$ python -q
>>> import numpy as np
>>> np.set_printoptions(suppress=True, linewidth=200)
>>> E = np.load("mat.npy")
>>> E
array([[ 1,  1,  0],
       [ 3, -1,  2],
       [ 1,  0,  1],
       [ 2, -3,  3]])
>>> Q = E.astype(float).copy()
>>> for j in range(3):
...     Q[:, j] -= Q[:, :j] @ (Q[:, :j].T @ Q[:, j])
...     Q[:, j] /= np.linalg.norm(Q[:, j])
... 
>>> print(np.round(Q.T @ E, 1) + 0)
[[ 3.9 -2.1  3.4]
 [ 0.   2.6 -1.6]
 [ 0.   0.   0.5]]
>>> P = E @ np.linalg.solve(E.T @ E, E.T)
>>> P.round(1)
array([[ 0.4,  0.3,  0.3, -0.3],
       [ 0.3,  0.9, -0.1,  0.1],
       [ 0.3, -0.1,  0.9,  0.1],
       [-0.3,  0.1,  0.1,  0.9]])
>>> np.round(np.diag(P), 1)
array([0.4, 0.9, 0.9, 0.9])
>>> np.linalg.matrix_rank(np.eye(4) - P)
np.int64(1)
>>> np.round(P @ E[:, 2], 1) + 0
array([0., 2., 1., 3.])
>>> np.allclose(P @ P, P)
True
>>> x = np.array([3, -9, 9])
>>> target = E @ x
>>> print(target)
[-6 36 12 60]
>>> rng = np.random.default_rng(553)
>>> target = target + 0.1 * rng.normal(size=4)
>>> target.round(1)
array([-6.2, 36. , 11.9, 60.1])
>>> coef, *_ = np.linalg.lstsq(E, target)
>>> [round(float(np.linalg.norm(np.linalg.solve(E.T @ E + lam * np.eye(3), E.T @ target))), 2) for lam in (0, 1, 10, 100)]
[13.1, 12.38, 9.41, 3.09]
>>> coef.round(1)
array([ 3. , -9.2,  8.9])
>>> round(np.linalg.norm(target - E @ coef), 1)
np.float64(0.1)
>>> np.round(E.T @ (target - E @ coef), 1) + 0
array([0., 0., 0.])
>>> J = np.load("test0.npy")
>>> J.round(1) + 0
array([[ 0. ,  0. ,  0.1],
       [ 0.4,  4.5, -2.6],
       [-0.1,  1.5, -1. ],
       [-0.1,  0. , -0.1],
       [ 0.2,  2.9, -2. ],
       [ 0.3,  4.5, -2.8],
       [ 0.1,  0. , -0.2],
       [ 0.2,  1.5, -0.8],
       [ 0.5,  4.4, -2.6],
       [ 0.2,  1.7, -0.9],
       [-0.1,  1.5, -0.7],
       [ 0. ,  3. , -1.7],
       [ 0.3,  2.9, -1.9],
       [ 0.1,  1.5, -0.8],
       [ 0.3,  4.7, -2.8],
       [ 0.2, -0.2,  0. ]])
>>> Q, vecs = np.linalg.qr(J[:, :1])[0], np.linalg.qr(J[:, 1:])[0]
>>> sig = np.linalg.svd(Q.T @ vecs, compute_uv=False)
>>> np.round(np.degrees(np.arccos(sig.clip(0, 1))), 1)
array([31.2])
>>> (sig > 0.9).sum()
np.int64(0)
>>> np.round(np.linalg.norm(J, axis=1), 1)
array([0.1, 5.2, 1.8, 0.2, 3.5, 5.3, 0.3, 1.7, 5.1, 1.9, 1.7, 3.4, 3.5, 1.7, 5.5, 0.3])
>>> np.linalg.norm(J, axis=1).argmax()
np.int64(14)
>>> np.round(np.linalg.norm(J, "nuc"), 1)
np.float64(13.7)
>>> np.round(J[8] @ J[7], 1)
np.float64(8.8)
>>> round(np.linalg.norm(J[8], 1), 1), np.round(np.linalg.norm(J[8], np.inf), 1)
(np.float64(7.5), np.float64(4.4))
>>> Uu, sig, Vt = np.linalg.svd(J)
>>> np.argmax(sig[:-1] / (sig[1:] + 1e-6)) + 1
np.int64(1)
>>> sig.round(1)
array([12.7,  0.5,  0.5])
>>> B = Uu[:, :1] @ np.diag(sig[:1]) @ Vt[:1]
>>> B.round(1) + 0
array([[ 0. ,  0. ,  0. ],
       [ 0.3,  4.4, -2.7],
       [ 0.1,  1.5, -0.9],
       [ 0. ,  0.1,  0. ],
       [ 0.2,  3. , -1.8],
       [ 0.3,  4.5, -2.7],
       [ 0. ,  0.1, -0.1],
       [ 0.1,  1.5, -0.9],
       [ 0.3,  4.4, -2.6],
       [ 0.1,  1.6, -1. ],
       [ 0.1,  1.4, -0.9],
       [ 0.2,  2.9, -1.8],
       [ 0.2,  3. , -1.8],
       [ 0.1,  1.5, -0.9],
       [ 0.3,  4.7, -2.8],
       [ 0. , -0.2,  0.1]])
>>> round(float(np.linalg.norm(J - B, 2)), 1), round(sig[1], 1)
(0.5, np.float64(0.5))
>>> np.round(np.abs(J - B).max(), 1)
np.float64(0.2)
>>> np.linalg.matrix_rank(B)
np.int64(1)
>>> np.round(np.linalg.norm(J - B) / np.linalg.norm(J), 1)
np.float64(0.1)
>>> np.linalg.matrix_rank(J, rtol=0.05)
np.int64(1)
>>> basis = J[[12, 7]].astype(float)
>>> for _ in range(3):
...     z = np.linalg.norm(J[:, None] - basis, axis=-1).argmin(axis=1)
...     basis = np.array([J[z == j].mean(axis=0) for j in range(2)])
... 
>>> z
array([1, 0, 1, 1, 0, 0, 1, 1, 0, 1, 1, 0, 0, 1, 0, 1])
>>> np.round(basis[1] - basis[0], 1)
array([-0.2, -3. ,  1.9])
>>> np.bincount(z)
array([7, 9])
>>> print(np.abs(basis[1] - basis[0]).argmax())
1
>>> mat = np.load("sample19.npy")
>>> mat.round(1)
array([[ 0.5,  0.2, -0.5],
       [ 0.2,  0.1, -0.2],
       [-0.5, -0.2,  0.5]])
>>> # rank 1
>>> B = np.array([[1, -1, -1], [0, -3, 0], [0, 0, 0]])
>>> np.round(mat @ B, 1)
array([[ 0.5, -0.9, -0.5],
       [ 0.2, -0.3, -0.2],
       [-0.5,  0.9,  0.5]])
>>> np.round(np.einsum("ik,kj->ji", mat, B), 1)
array([[ 0.5,  0.2, -0.5],
       [-0.9, -0.3,  0.9],
       [-0.5, -0.2,  0.5]])
>>> np.round(np.einsum("ij,ij->i", mat, mat), 1)
array([0.5, 0.1, 0.5])
>>> np.linalg.matrix_rank(np.vstack([mat, B.T]))
np.int64(3)
